>>> import numpy as np
>>> np.set_printoptions(precision=3, suppress=True, linewidth=200)
>>> rnd = lambda a: np.round(a, 3) + 0
>>> other = np.array([[4, 3, 7, 7], [3, 0, 5, 2], [2, 8, 5, 7]])
>>> mat = other.T @ other
>>> print(mat)
[[ 29  28  53  48]
 [ 28  73  61  77]
 [ 53  61  99  94]
 [ 48  77  94 102]]
>>> ev, evecs = np.linalg.eigh(mat)
>>> x = np.array([2, 2, 0, 1])
>>> rnd(x @ mat @ x / (x @ x)), rnd(ev[0]), rnd(ev[-1])
(np.float64(137.111), np.float64(0.0), np.float64(272.584))
>>> x @ mat @ x
np.int64(1234)
>>> rnd(evecs * np.abs(ev) @ evecs.T)
array([[ 29.,  28.,  53.,  48.],
       [ 28.,  73.,  61.,  77.],
       [ 53.,  61.,  99.,  94.],
       [ 48.,  77.,  94., 102.]])
>>> print(rnd(evecs * np.maximum(ev, 0) @ evecs.T))
[[ 29.  28.  53.  48.]
 [ 28.  73.  61.  77.]
 [ 53.  61.  99.  94.]
 [ 48.  77.  94. 102.]]
>>> rng = np.random.default_rng(4084)
>>> other = mat + rng.integers(-2, 3, (4, 3)) @ rng.integers(-2, 3, (3, 4))
>>> other
array([[ 31,  28,  55,  52],
       [ 24,  78,  67,  75],
       [ 49,  64, 101,  94],
       [ 46,  77,  92, 102]])
>>> np.linalg.matrix_rank(other - mat, tol=1e-8)
np.int64(3)
>>> rnd(np.linalg.svd(other - mat, compute_uv=False))
array([10.277,  5.256,  2.958,  0.   ])
>>> np.abs(other - mat).sum(axis=1)
array([ 8, 17,  9,  4])
>>> u = np.array([4, 1, -1, -3, -3])
>>> r1 = np.array([-4, -3, 5, -2])
>>> arr = np.outer(u, r1)
>>> arr
array([[-16, -12,  20,  -8],
       [ -4,  -3,   5,  -2],
       [  4,   3,  -5,   2],
       [ 12,   9, -15,   6],
       [ 12,   9, -15,   6]])
>>> rnd(arr @ np.linalg.pinv(arr) @ arr)
array([[-16., -12.,  20.,  -8.],
       [ -4.,  -3.,   5.,  -2.],
       [  4.,   3.,  -5.,   2.],
       [ 12.,   9., -15.,   6.],
       [ 12.,   9., -15.,   6.]])
>>> print(rnd(np.trace(np.linalg.pinv(arr) @ arr)))
1.0
>>> U, sv, VT = np.linalg.svd(arr)
>>> evecs = VT[:(sv > 1e-8).sum()]
>>> x = arr[0] + 5 * arr[4] + rng.integers(2) * np.eye(4)[1]
>>> x
array([ 44.,  33., -55.,  22.])
>>> np.linalg.matrix_rank(np.vstack([arr, x]))
np.int64(1)
>>> rnd(evecs.T @ evecs)
array([[ 0.296,  0.222, -0.37 ,  0.148],
       [ 0.222,  0.167, -0.278,  0.111],
       [-0.37 , -0.278,  0.463, -0.185],
       [ 0.148,  0.111, -0.185,  0.074]])
>>> rnd(np.linalg.norm(x - evecs.T @ evecs @ x))
np.float64(0.0)
>>> np.allclose(evecs.T @ evecs @ x, x)
True
>>> rnd(np.diag(evecs.T @ evecs))
array([0.296, 0.167, 0.463, 0.074])
>>> U, sv, VT = np.linalg.svd(arr)
>>> print(np.argmax(sv[:-1] / (sv[1:] + 1e-6)) + 1)
1
>>> rnd(sv)
array([44.091,  0.   ,  0.   ,  0.   ])
>>> other = U[:, :1] @ np.diag(sv[:1]) @ VT[:1]
>>> rnd(np.abs(arr - other).max())
np.float64(0.0)
>>> print(np.linalg.matrix_rank(arr, rtol=0.05))
1
>>> rnd(np.linalg.norm(arr - other, 2)), rnd(sv[1])
(np.float64(0.0), np.float64(0.0))
>>> rank = np.linalg.matrix_rank(arr)
>>> rank
np.int64(1)
>>> ns = np.linalg.svd(arr)[2][rank:].T
>>> print(ns.shape)
(4, 3)
>>> [int(np.linalg.matrix_rank(arr[:i])) for i in range(1, len(arr) + 1)]
[1, 1, 1, 1, 1]
>>> data = np.loadtxt("test9.csv", delimiter=",")
>>> data
array([[ 0.355,  0.065,  0.341],
       [-2.772,  2.321, -1.331],
       [ 2.089, -1.331,  2.195]])
>>> rnd(np.diff(data, axis=0))
array([[-3.127,  2.256, -1.672],
       [ 4.861, -3.652,  3.526]])
>>> rnd(np.linalg.svd(data, compute_uv=False))
array([5. , 1. , 0.2])
>>> rnd(np.linalg.norm(data))
np.float64(5.103)
>>> np.abs(data).max()
np.float64(2.772)
>>> rnd(data.sum(axis=0))
array([-0.328,  1.055,  1.205])
>>> rnd(data.sum(axis=1))
array([ 0.761, -1.782,  2.953])
>>> np.zeros(3, 3)
Traceback (most recent call last):
  File "<python-input-53>", line 1, in <module>
    np.zeros(3, 3)
    ~~~~~~~~^^^^^^
TypeError: Cannot interpret '3' as a data type
>>> print(rnd(data.mean(axis=0)))
[-0.109  0.352  0.402]
>>> np.count_nonzero(data)
np.int64(9)
>>> def softmax(z):
...     e = np.exp(z - z.max(axis=-1, keepdims=True))
...     return e / e.sum(axis=-1, keepdims=True)
... 
>>> rnd(softmax(data[1] + 4))
array([0.006, 0.969, 0.025])
>>> rnd(softmax(10 * data[1]))
array([0., 1., 0.])
>>> softmax(data).sum(axis=1)
array([1., 1., 1.])
>>> S = data @ data.T / np.sqrt(3)
>>> print(softmax(S).round(6).argmax(axis=1))
[2 1 2]
>>> rnd(softmax(S)[1] @ data)
array([-2.772,  2.321, -1.331])
>>> rnd(softmax(S + np.triu(np.full(S.shape, -np.inf), 1)))
array([[1.   , 0.   , 0.   ],
       [0.   , 1.   , 0.   ],
       [0.004, 0.   , 0.996]])
